$ python -q
>>> import numpy as np
>>> np.set_printoptions(suppress=True, linewidth=140)
>>> J = np.loadtxt("layer13.csv", delimiter=",")
>>> J
array([[4., 0., 2., 4., 4., 0.],
       [0., 0., 0., 0., 0., 0.],
       [2., 0., 1., 2., 2., 0.],
       [4., 0., 2., 4., 4., 0.],
       [4., 0., 2., 4., 4., 0.],
       [0., 0., 0., 0., 0., 0.]])
>>> Uu, sigma, VT = np.linalg.svd(J)
>>> evecs = VT[:(sigma > 1e-8).sum()]
>>> rng = np.random.default_rng(591594)
>>> x0 = J[5] + 5 * J[3] + rng.integers(2) * np.eye(6)[2]
>>> x0
array([20.,  0., 10., 20., 20.,  0.])
>>> np.round(np.diag(evecs.T @ evecs), 2)
array([0.31, 0.  , 0.08, 0.31, 0.31, 0.  ])
>>> np.allclose(evecs.T @ evecs @ x0, x0)
True
>>> round(np.linalg.norm(x0 - evecs.T @ evecs @ x0), 2)
np.float64(0.0)
>>> labels = rng.permutation(6)
>>> labels
array([3, 0, 1, 4, 2, 5])
>>> M2 = J[labels][:, labels]
>>> M2
array([[4., 4., 0., 4., 2., 0.],
       [4., 4., 0., 4., 2., 0.],
       [0., 0., 0., 0., 0., 0.],
       [4., 4., 0., 4., 2., 0.],
       [2., 2., 0., 2., 1., 0.],
       [0., 0., 0., 0., 0., 0.]])
>>> np.allclose(M2, J)
False
>>> np.unique(M2.round(6), axis=0).shape
(3, 6)
>>> np.allclose(M2[:-1].T @ np.linalg.lstsq(M2[:-1].T, M2[-1])[0], M2[-1])
True
>>> np.linalg.lstsq(M2[:-1].T, M2[-1])[2]
np.int32(1)
>>> np.round(M2 @ np.linalg.pinv(M2) @ M2, 2)
array([[4., 4., 0., 4., 2., 0.],
       [4., 4., 0., 4., 2., 0.],
       [0., 0., 0., 0., 0., 0.],
       [4., 4., 0., 4., 2., 0.],
       [2., 2., 0., 2., 1., 0.],
       [0., 0., 0., 0., 0., 0.]])
>>> M2 = np.array([[0, -1, 0, 3, 3, -3],
...     [0, 2, 3, -1, 1, -3],
...     [-3, 3, -3, 0, 2, -2],
...     [0, 3, 1, 1, -2, 1],
...     [0, 0, 0, 1, -2, 3],
...     [-2, 3, -3, -3, 1, -2]])
>>> M = M2 + M2.T
>>> M
array([[ 0, -1, -3,  3,  3, -5],
       [-1,  4,  6,  2,  1,  0],
       [-3,  6, -6,  1,  2, -5],
       [ 3,  2,  1,  2, -1, -2],
       [ 3,  1,  2, -1, -4,  4],
       [-5,  0, -5, -2,  4, -4]])
>>> np.round(np.sort(np.abs(np.linalg.eigvals(M))), 2)
array([ 0.11,  1.26,  5.87,  5.99,  8.39, 15.35])
>>> np.linalg.matrix_power(M, 3)
array([[ -432,   145,  -794,   155,   562,  -843],
       [  145,   250,   570,   143,  -133,   190],
       [ -794,   570, -1270,   155,   808, -1259],
       [  155,   143,   155,   138,   -79,   -13],
       [  562,  -133,   808,   -79,  -622,   824],
       [ -843,   190, -1259,   -13,   824, -1084]])
>>> round(np.abs(np.linalg.eigvals(M)).max(), 2)
np.float64(15.35)
>>> round(np.linalg.det(M), 2)
np.float64(-621.0)
>>> np.allclose(M, M.T)
True
>>> arr = np.load("arr.npy")
>>> arr
array([[-11.19,  -0.62,   5.78,   3.34],
       [ -8.34,   8.82,  -7.35,  29.07],
       [ -7.95,   2.93,  -9.01,  -1.75],
       [  3.06,  -5.86,  10.58,  -9.23],
       [-11.51,  -6.01,   0.46,  -4.23],
       [-12.94,  -0.73,  -4.53, -13.51],
       [ -3.48,   9.5 ,  -4.82,  -1.5 ],
       [ -8.47, -11.63,   1.62,  -8.42],
       [ -8.43,   0.67,   3.61,   4.75],
       [ -5.02,   7.73,   0.77,  -0.82],
       [  4.16,   8.7 , -10.56,  -2.54],
       [ 13.6 ,  -9.69,  -3.22,  15.52],
       [ 16.87,  -1.49,   3.38,   4.11],
       [ 12.93,  13.44,  -6.27,   5.44],
       [  2.05,   0.52, -11.14,   0.41],
       [  3.24,  12.38,   3.79,   4.57],
       [-19.32,   1.79,  -8.31,  -0.4 ],
       [  1.31,  -2.07,   0.2 ,  16.23],
       [  5.08, -10.25,  -6.24,   4.08],
       [  1.78,   9.81,  -0.96,   2.54],
       [  7.74,  -5.38,  -3.98,  20.44],
       [  6.98,   8.16,  -3.1 ,  -6.25]])
>>> d = np.linalg.norm(arr[:, None] - arr[None], axis=-1)
>>> d[:5, :5].round(2)
array([[ 0.  , 30.52, 16.36, 20.29, 10.71],
       [30.52,  0.  , 31.42, 46.19, 37.41],
       [16.36, 31.42,  0.  , 25.26, 13.73],
       [20.29, 46.19, 25.26,  0.  , 18.43],
       [10.71, 37.41, 13.73, 18.43,  0.  ]])
>>> d.shape
(22, 22)
>>> np.flatnonzero(d[7] < d.mean() / 2)
array([4, 7])
>>> Q, Rm = np.linalg.qr(arr)
>>> np.round(np.abs(np.diag(Rm)), 2)
array([43.92, 35.4 , 26.79, 44.99])
>>> np.round(abs(Rm[0, 0]), 2), np.round(np.linalg.norm(arr[:, 0]), 2)
(np.float64(43.92), np.float64(43.92))
>>> round(float(np.trace(Q @ Q.T)), 2)
4.0
>>> Q.shape, Rm.shape
((22, 4), (4, 4))
>>> K = np.loadtxt("case1.csv", delimiter=",")
>>> K
array([[ 1.3,  5.5,  1.6, -0.1],
       [ 0. ,  3.5,  0.5,  1. ]])
>>> x0 = np.array([-2, -1, -2, -1])
>>> h1 = np.maximum(K @ x0, 0)
>>> K.T @ h1
array([0., 0., 0., 0.])
>>> K * (h1 > 1e-9)[:, None]
array([[ 0.,  0.,  0., -0.],
       [ 0.,  0.,  0.,  0.]])
>>> M2 = np.array([[1, 3], [-1, 0]])
>>> W2 = np.kron(M2, K)
>>> W2.shape
(4, 8)
>>> feats = np.loadtxt("m.csv", delimiter=",")
>>> feats
array([[ 3.,  6.,  3.],
       [ 2.,  4.,  2.],
       [-2., -4., -2.],
       [ 2.,  4.,  2.]])
>>> Uu, sigma, VT = np.linalg.svd(feats)
>>> np.argmax(sigma[:-1] / (sigma[1:] + 1e-6)) + 1
np.int64(1)
>>> sigma.round(2) + 0
array([11.22,  0.  ,  0.  ])
>>> M2 = Uu[:, :1] @ np.diag(sigma[:1]) @ VT[:1]
>>> np.linalg.matrix_rank(feats, rtol=0.05)
np.int64(1)
>>> np.round(np.linalg.norm(feats - M2) / np.linalg.norm(feats), 2)
np.float64(0.0)
>>> np.linalg.matrix_rank(M2)
np.int64(1)
>>> round(np.abs(feats - M2).max(), 2)
np.float64(0.0)
>>> M2.round(2)
array([[ 3.,  6.,  3.],
       [ 2.,  4.,  2.],
       [-2., -4., -2.],
       [ 2.,  4.,  2.]])
>>> Uu, sigma, VT = np.linalg.svd(feats)
>>> evecs = VT[:(sigma > 1e-8).sum()]
>>> x0 = feats[0] + 3 * feats[3] + rng.integers(2) * np.eye(3)[0]
>>> x0
array([ 9., 18.,  9.])
>>> np.round(evecs.T @ evecs, 2)
array([[0.17, 0.33, 0.17],
       [0.33, 0.67, 0.33],
       [0.17, 0.33, 0.17]])
>>> np.linalg.matrix_rank(np.vstack([feats, x0]))
np.int64(1)
>>> np.round(np.diag(evecs.T @ evecs), 2)
array([0.17, 0.67, 0.17])
>>> np.allclose(evecs.T @ evecs @ x0, x0)
True
>>> round(float(np.linalg.norm(x0 - evecs.T @ evecs @ x0)), 2)
0.0
>>> r = np.linalg.matrix_rank(feats)
>>> r
np.int64(1)
>>> null = np.linalg.svd(feats)[2][r:].T
>>> np.round(feats @ null, 2) + 0
array([[0., 0.],
       [0., 0.],
       [0., 0.],
       [0., 0.]])
>>> [int(np.linalg.matrix_rank(feats[:i])) for i in range(1, len(feats) + 1)]
[1, 1, 1, 1]
>>> [int(np.linalg.matrix_rank(feats[:, :j + 1])) for j in range(3)]
[1, 1, 1]
>>> null.shape
(3, 2)
>>> [int(np.linalg.matrix_rank(np.delete(feats, i, axis=0))) for i in range(4)]
[1, 1, 1, 1]
>>> x0 = np.array([5, 7, 0])
>>> h1 = np.maximum(feats @ x0, 0)
>>> np.maximum(feats @ x0, 0) - np.maximum(-feats @ x0, 0)
array([ 57.,  38., -38.,  38.])
>>> np.tanh(feats @ x0)
array([ 1.,  1., -1.,  1.])
>>> np.maximum(feats @ (3 * x0), 0)
array([171., 114.,   0., 114.])
>>> np.flatnonzero(h1 > 1e-9)
array([0, 1, 3])
>>> feats * (h1 > 1e-9)[:, None]
array([[ 3.,  6.,  3.],
       [ 2.,  4.,  2.],
       [-0., -0., -0.],
       [ 2.,  4.,  2.]])
>>> h1
array([57., 38.,  0., 38.])
>>> feats.T @ h1
array([323., 646., 323.])
>>> M2 = np.array([[1, 0], [3, 3]])
>>> W2 = np.kron(M2, feats)
>>> W2
array([[  3.,   6.,   3.,   0.,   0.,   0.],
       [  2.,   4.,   2.,   0.,   0.,   0.],
       [ -2.,  -4.,  -2.,  -0.,  -0.,  -0.],
       [  2.,   4.,   2.,   0.,   0.,   0.],
       [  9.,  18.,   9.,   9.,  18.,   9.],
       [  6.,  12.,   6.,   6.,  12.,   6.],
       [ -6., -12.,  -6.,  -6., -12.,  -6.],
       [  6.,  12.,   6.,   6.,  12.,   6.]])
>>> round(float(np.linalg.norm(W2, 2)), 2), np.round(np.linalg.norm(M2, 2) * np.linalg.norm(feats, 2), 2)
(48.3, np.float64(48.3))
>>> u = np.array([-2, 2, 0, -1, -2])
>>> mat = u[np.abs(np.subtract.outer(np.arange(5), np.arange(5)))]
>>> mat
array([[-2,  2,  0, -1, -2],
       [ 2, -2,  2,  0, -1],
       [ 0,  2, -2,  2,  0],
       [-1,  0,  2, -2,  2],
       [-2, -1,  0,  2, -2]])
>>> M2 = np.linalg.inv(mat)
>>> np.round(np.linalg.inv(M2), 2) + 0
array([[-2.,  2.,  0., -1., -2.],
       [ 2., -2.,  2.,  0., -1.],
       [ 0.,  2., -2.,  2.,  0.],
       [-1.,  0.,  2., -2.,  2.],
       [-2., -1.,  0.,  2., -2.]])
>>> np.round(mat @ M2, 2) + 0
array([[1., 0., 0., 0., 0.],
       [0., 1., 0., 0., 0.],
       [0., 0., 1., 0., 0.],
       [0., 0., 0., 1., 0.],
       [0., 0., 0., 0., 1.]])
>>> M2.round(2) + 0
array([[ 0.  ,  0.22,  0.11, -0.11, -0.22],
       [ 0.22,  0.22,  0.44,  0.22, -0.11],
       [ 0.11,  0.44,  0.39,  0.44,  0.11],
       [-0.11,  0.22,  0.44,  0.22,  0.22],
       [-0.22, -0.11,  0.11,  0.22,  0.  ]])
>>> np.round(np.linalg.det(mat) * np.linalg.det(M2), 2)
np.float64(1.0)
>>> round(np.linalg.slogdet(mat)[0], 2)
np.float64(-1.0)
>>> (np.abs(M2) > 1e-9).astype(int)
array([[0, 1, 1, 1, 1],
       [1, 1, 1, 1, 1],
       [1, 1, 1, 1, 1],
       [1, 1, 1, 1, 1],
       [1, 1, 1, 1, 0]])
>>> def softmax(z):
...     e = np.exp(z - z.max(axis=-1, keepdims=True))
...     return e / e.sum(axis=-1, keepdims=True)
... 
>>> np.round(softmax(K).sum(axis=1), 2)
array([1., 1.])
>>> att = K @ K.T / np.sqrt(4)
>>> softmax(att).round(6).argmax(axis=1)
array([0, 0])
>>> F = np.array([[1.0, 2.0, 12.0, 12.0, -18.0],
...     [2.0, -2.0, 6.0, 6.0, -9.0],
...     [12.0, 6.0, 33.0, 36.0, -54.0],
...     [12.0, 6.0, 36.0, 33.0, -54.0],
...     [-18.0, -9.0, -54.0, -54.0, 78.0]])
>>> np.allclose(F @ F.T, F.T @ F)
True
>>> F @ F
array([[  617.,   304.,  1824.,  1824., -2736.],
       [  304.,   161.,   912.,   912., -1368.],
       [ 1824.,   912.,  5481.,  5472., -8208.],
       [ 1824.,   912.,  5472.,  5481., -8208.],
       [-2736., -1368., -8208., -8208., 12321.]])
>>> np.linalg.determinant(F)
Traceback (most recent call last):
  File "<python-input-107>", line 1, in <module>
    np.linalg.determinant(F)
    ^^^^^^^^^^^^^^^^^^^^^
AttributeError: module 'numpy.linalg' has no attribute 'determinant'
>>> round(np.abs(np.linalg.eigvals(F)).max(), 2)
np.float64(155.0)
>>> np.allclose(F, F.T)
True
>>> (F + F.T) / 2
array([[  1.,   2.,  12.,  12., -18.],
       [  2.,  -2.,   6.,   6.,  -9.],
       [ 12.,   6.,  33.,  36., -54.],
       [ 12.,   6.,  36.,  33., -54.],
       [-18.,  -9., -54., -54.,  78.]])
>>> M2 = np.array([[1, 1, 0], [2, 3, 1], [0, 0, 3], [0, 2, 2], [3, 0, 2]])
>>> np.linalg.matrix_rank(F @ M2)
np.int64(3)
>>> M2.T @ F.T
array([[ -49.,  -29., -138., -138.,  198.],
       [  31.,    8.,  102.,   96., -153.],
       [  26.,   10.,   69.,   72., -123.]])
>>> np.vstack([F, M2.T]).shape
(8, 5)
>>> np.einsum("ij->j", F)
array([  9.,   3.,  33.,  33., -57.])
>>> Uu, sigma, VT = np.linalg.svd(F)
>>> np.argmax(sigma[:-1] / (sigma[1:] + 1e-6)) + 1
np.int64(1)
>>> sigma.round(2)
array([155.,   3.,   3.,   3.,   3.])
>>> M2 = Uu[:, :1] @ np.diag(sigma[:1]) @ VT[:1]
>>> np.linalg.matrix_rank(F, rtol=0.05)
np.int64(1)
>>> round(np.abs(F - M2).max(), 2)
np.float64(2.98)
>>> M2.round(2)
array([[  3.92,   1.96,  11.77,  11.77, -17.66],
       [  1.96,   0.98,   5.89,   5.89,  -8.83],
       [ 11.77,   5.89,  35.32,  35.32, -52.97],
       [ 11.77,   5.89,  35.32,  35.32, -52.97],
       [-17.66,  -8.83, -52.97, -52.97,  79.46]])
>>> X = np.load("dump.npy")
>>> X
array([[2, 2, 0],
       [2, 2, 2],
       [0, 2, 2]])
>>> M2 = X + rng.integers(-2, 3, (3, 1)) @ rng.integers(-2, 3, (1, 3))
>>> M2
array([[ 2,  0, -2],
       [ 2,  1,  1],
       [ 0,  1,  1]])
>>> M2 - X
array([[ 0, -2, -2],
       [ 0, -1, -1],
       [ 0, -1, -1]])
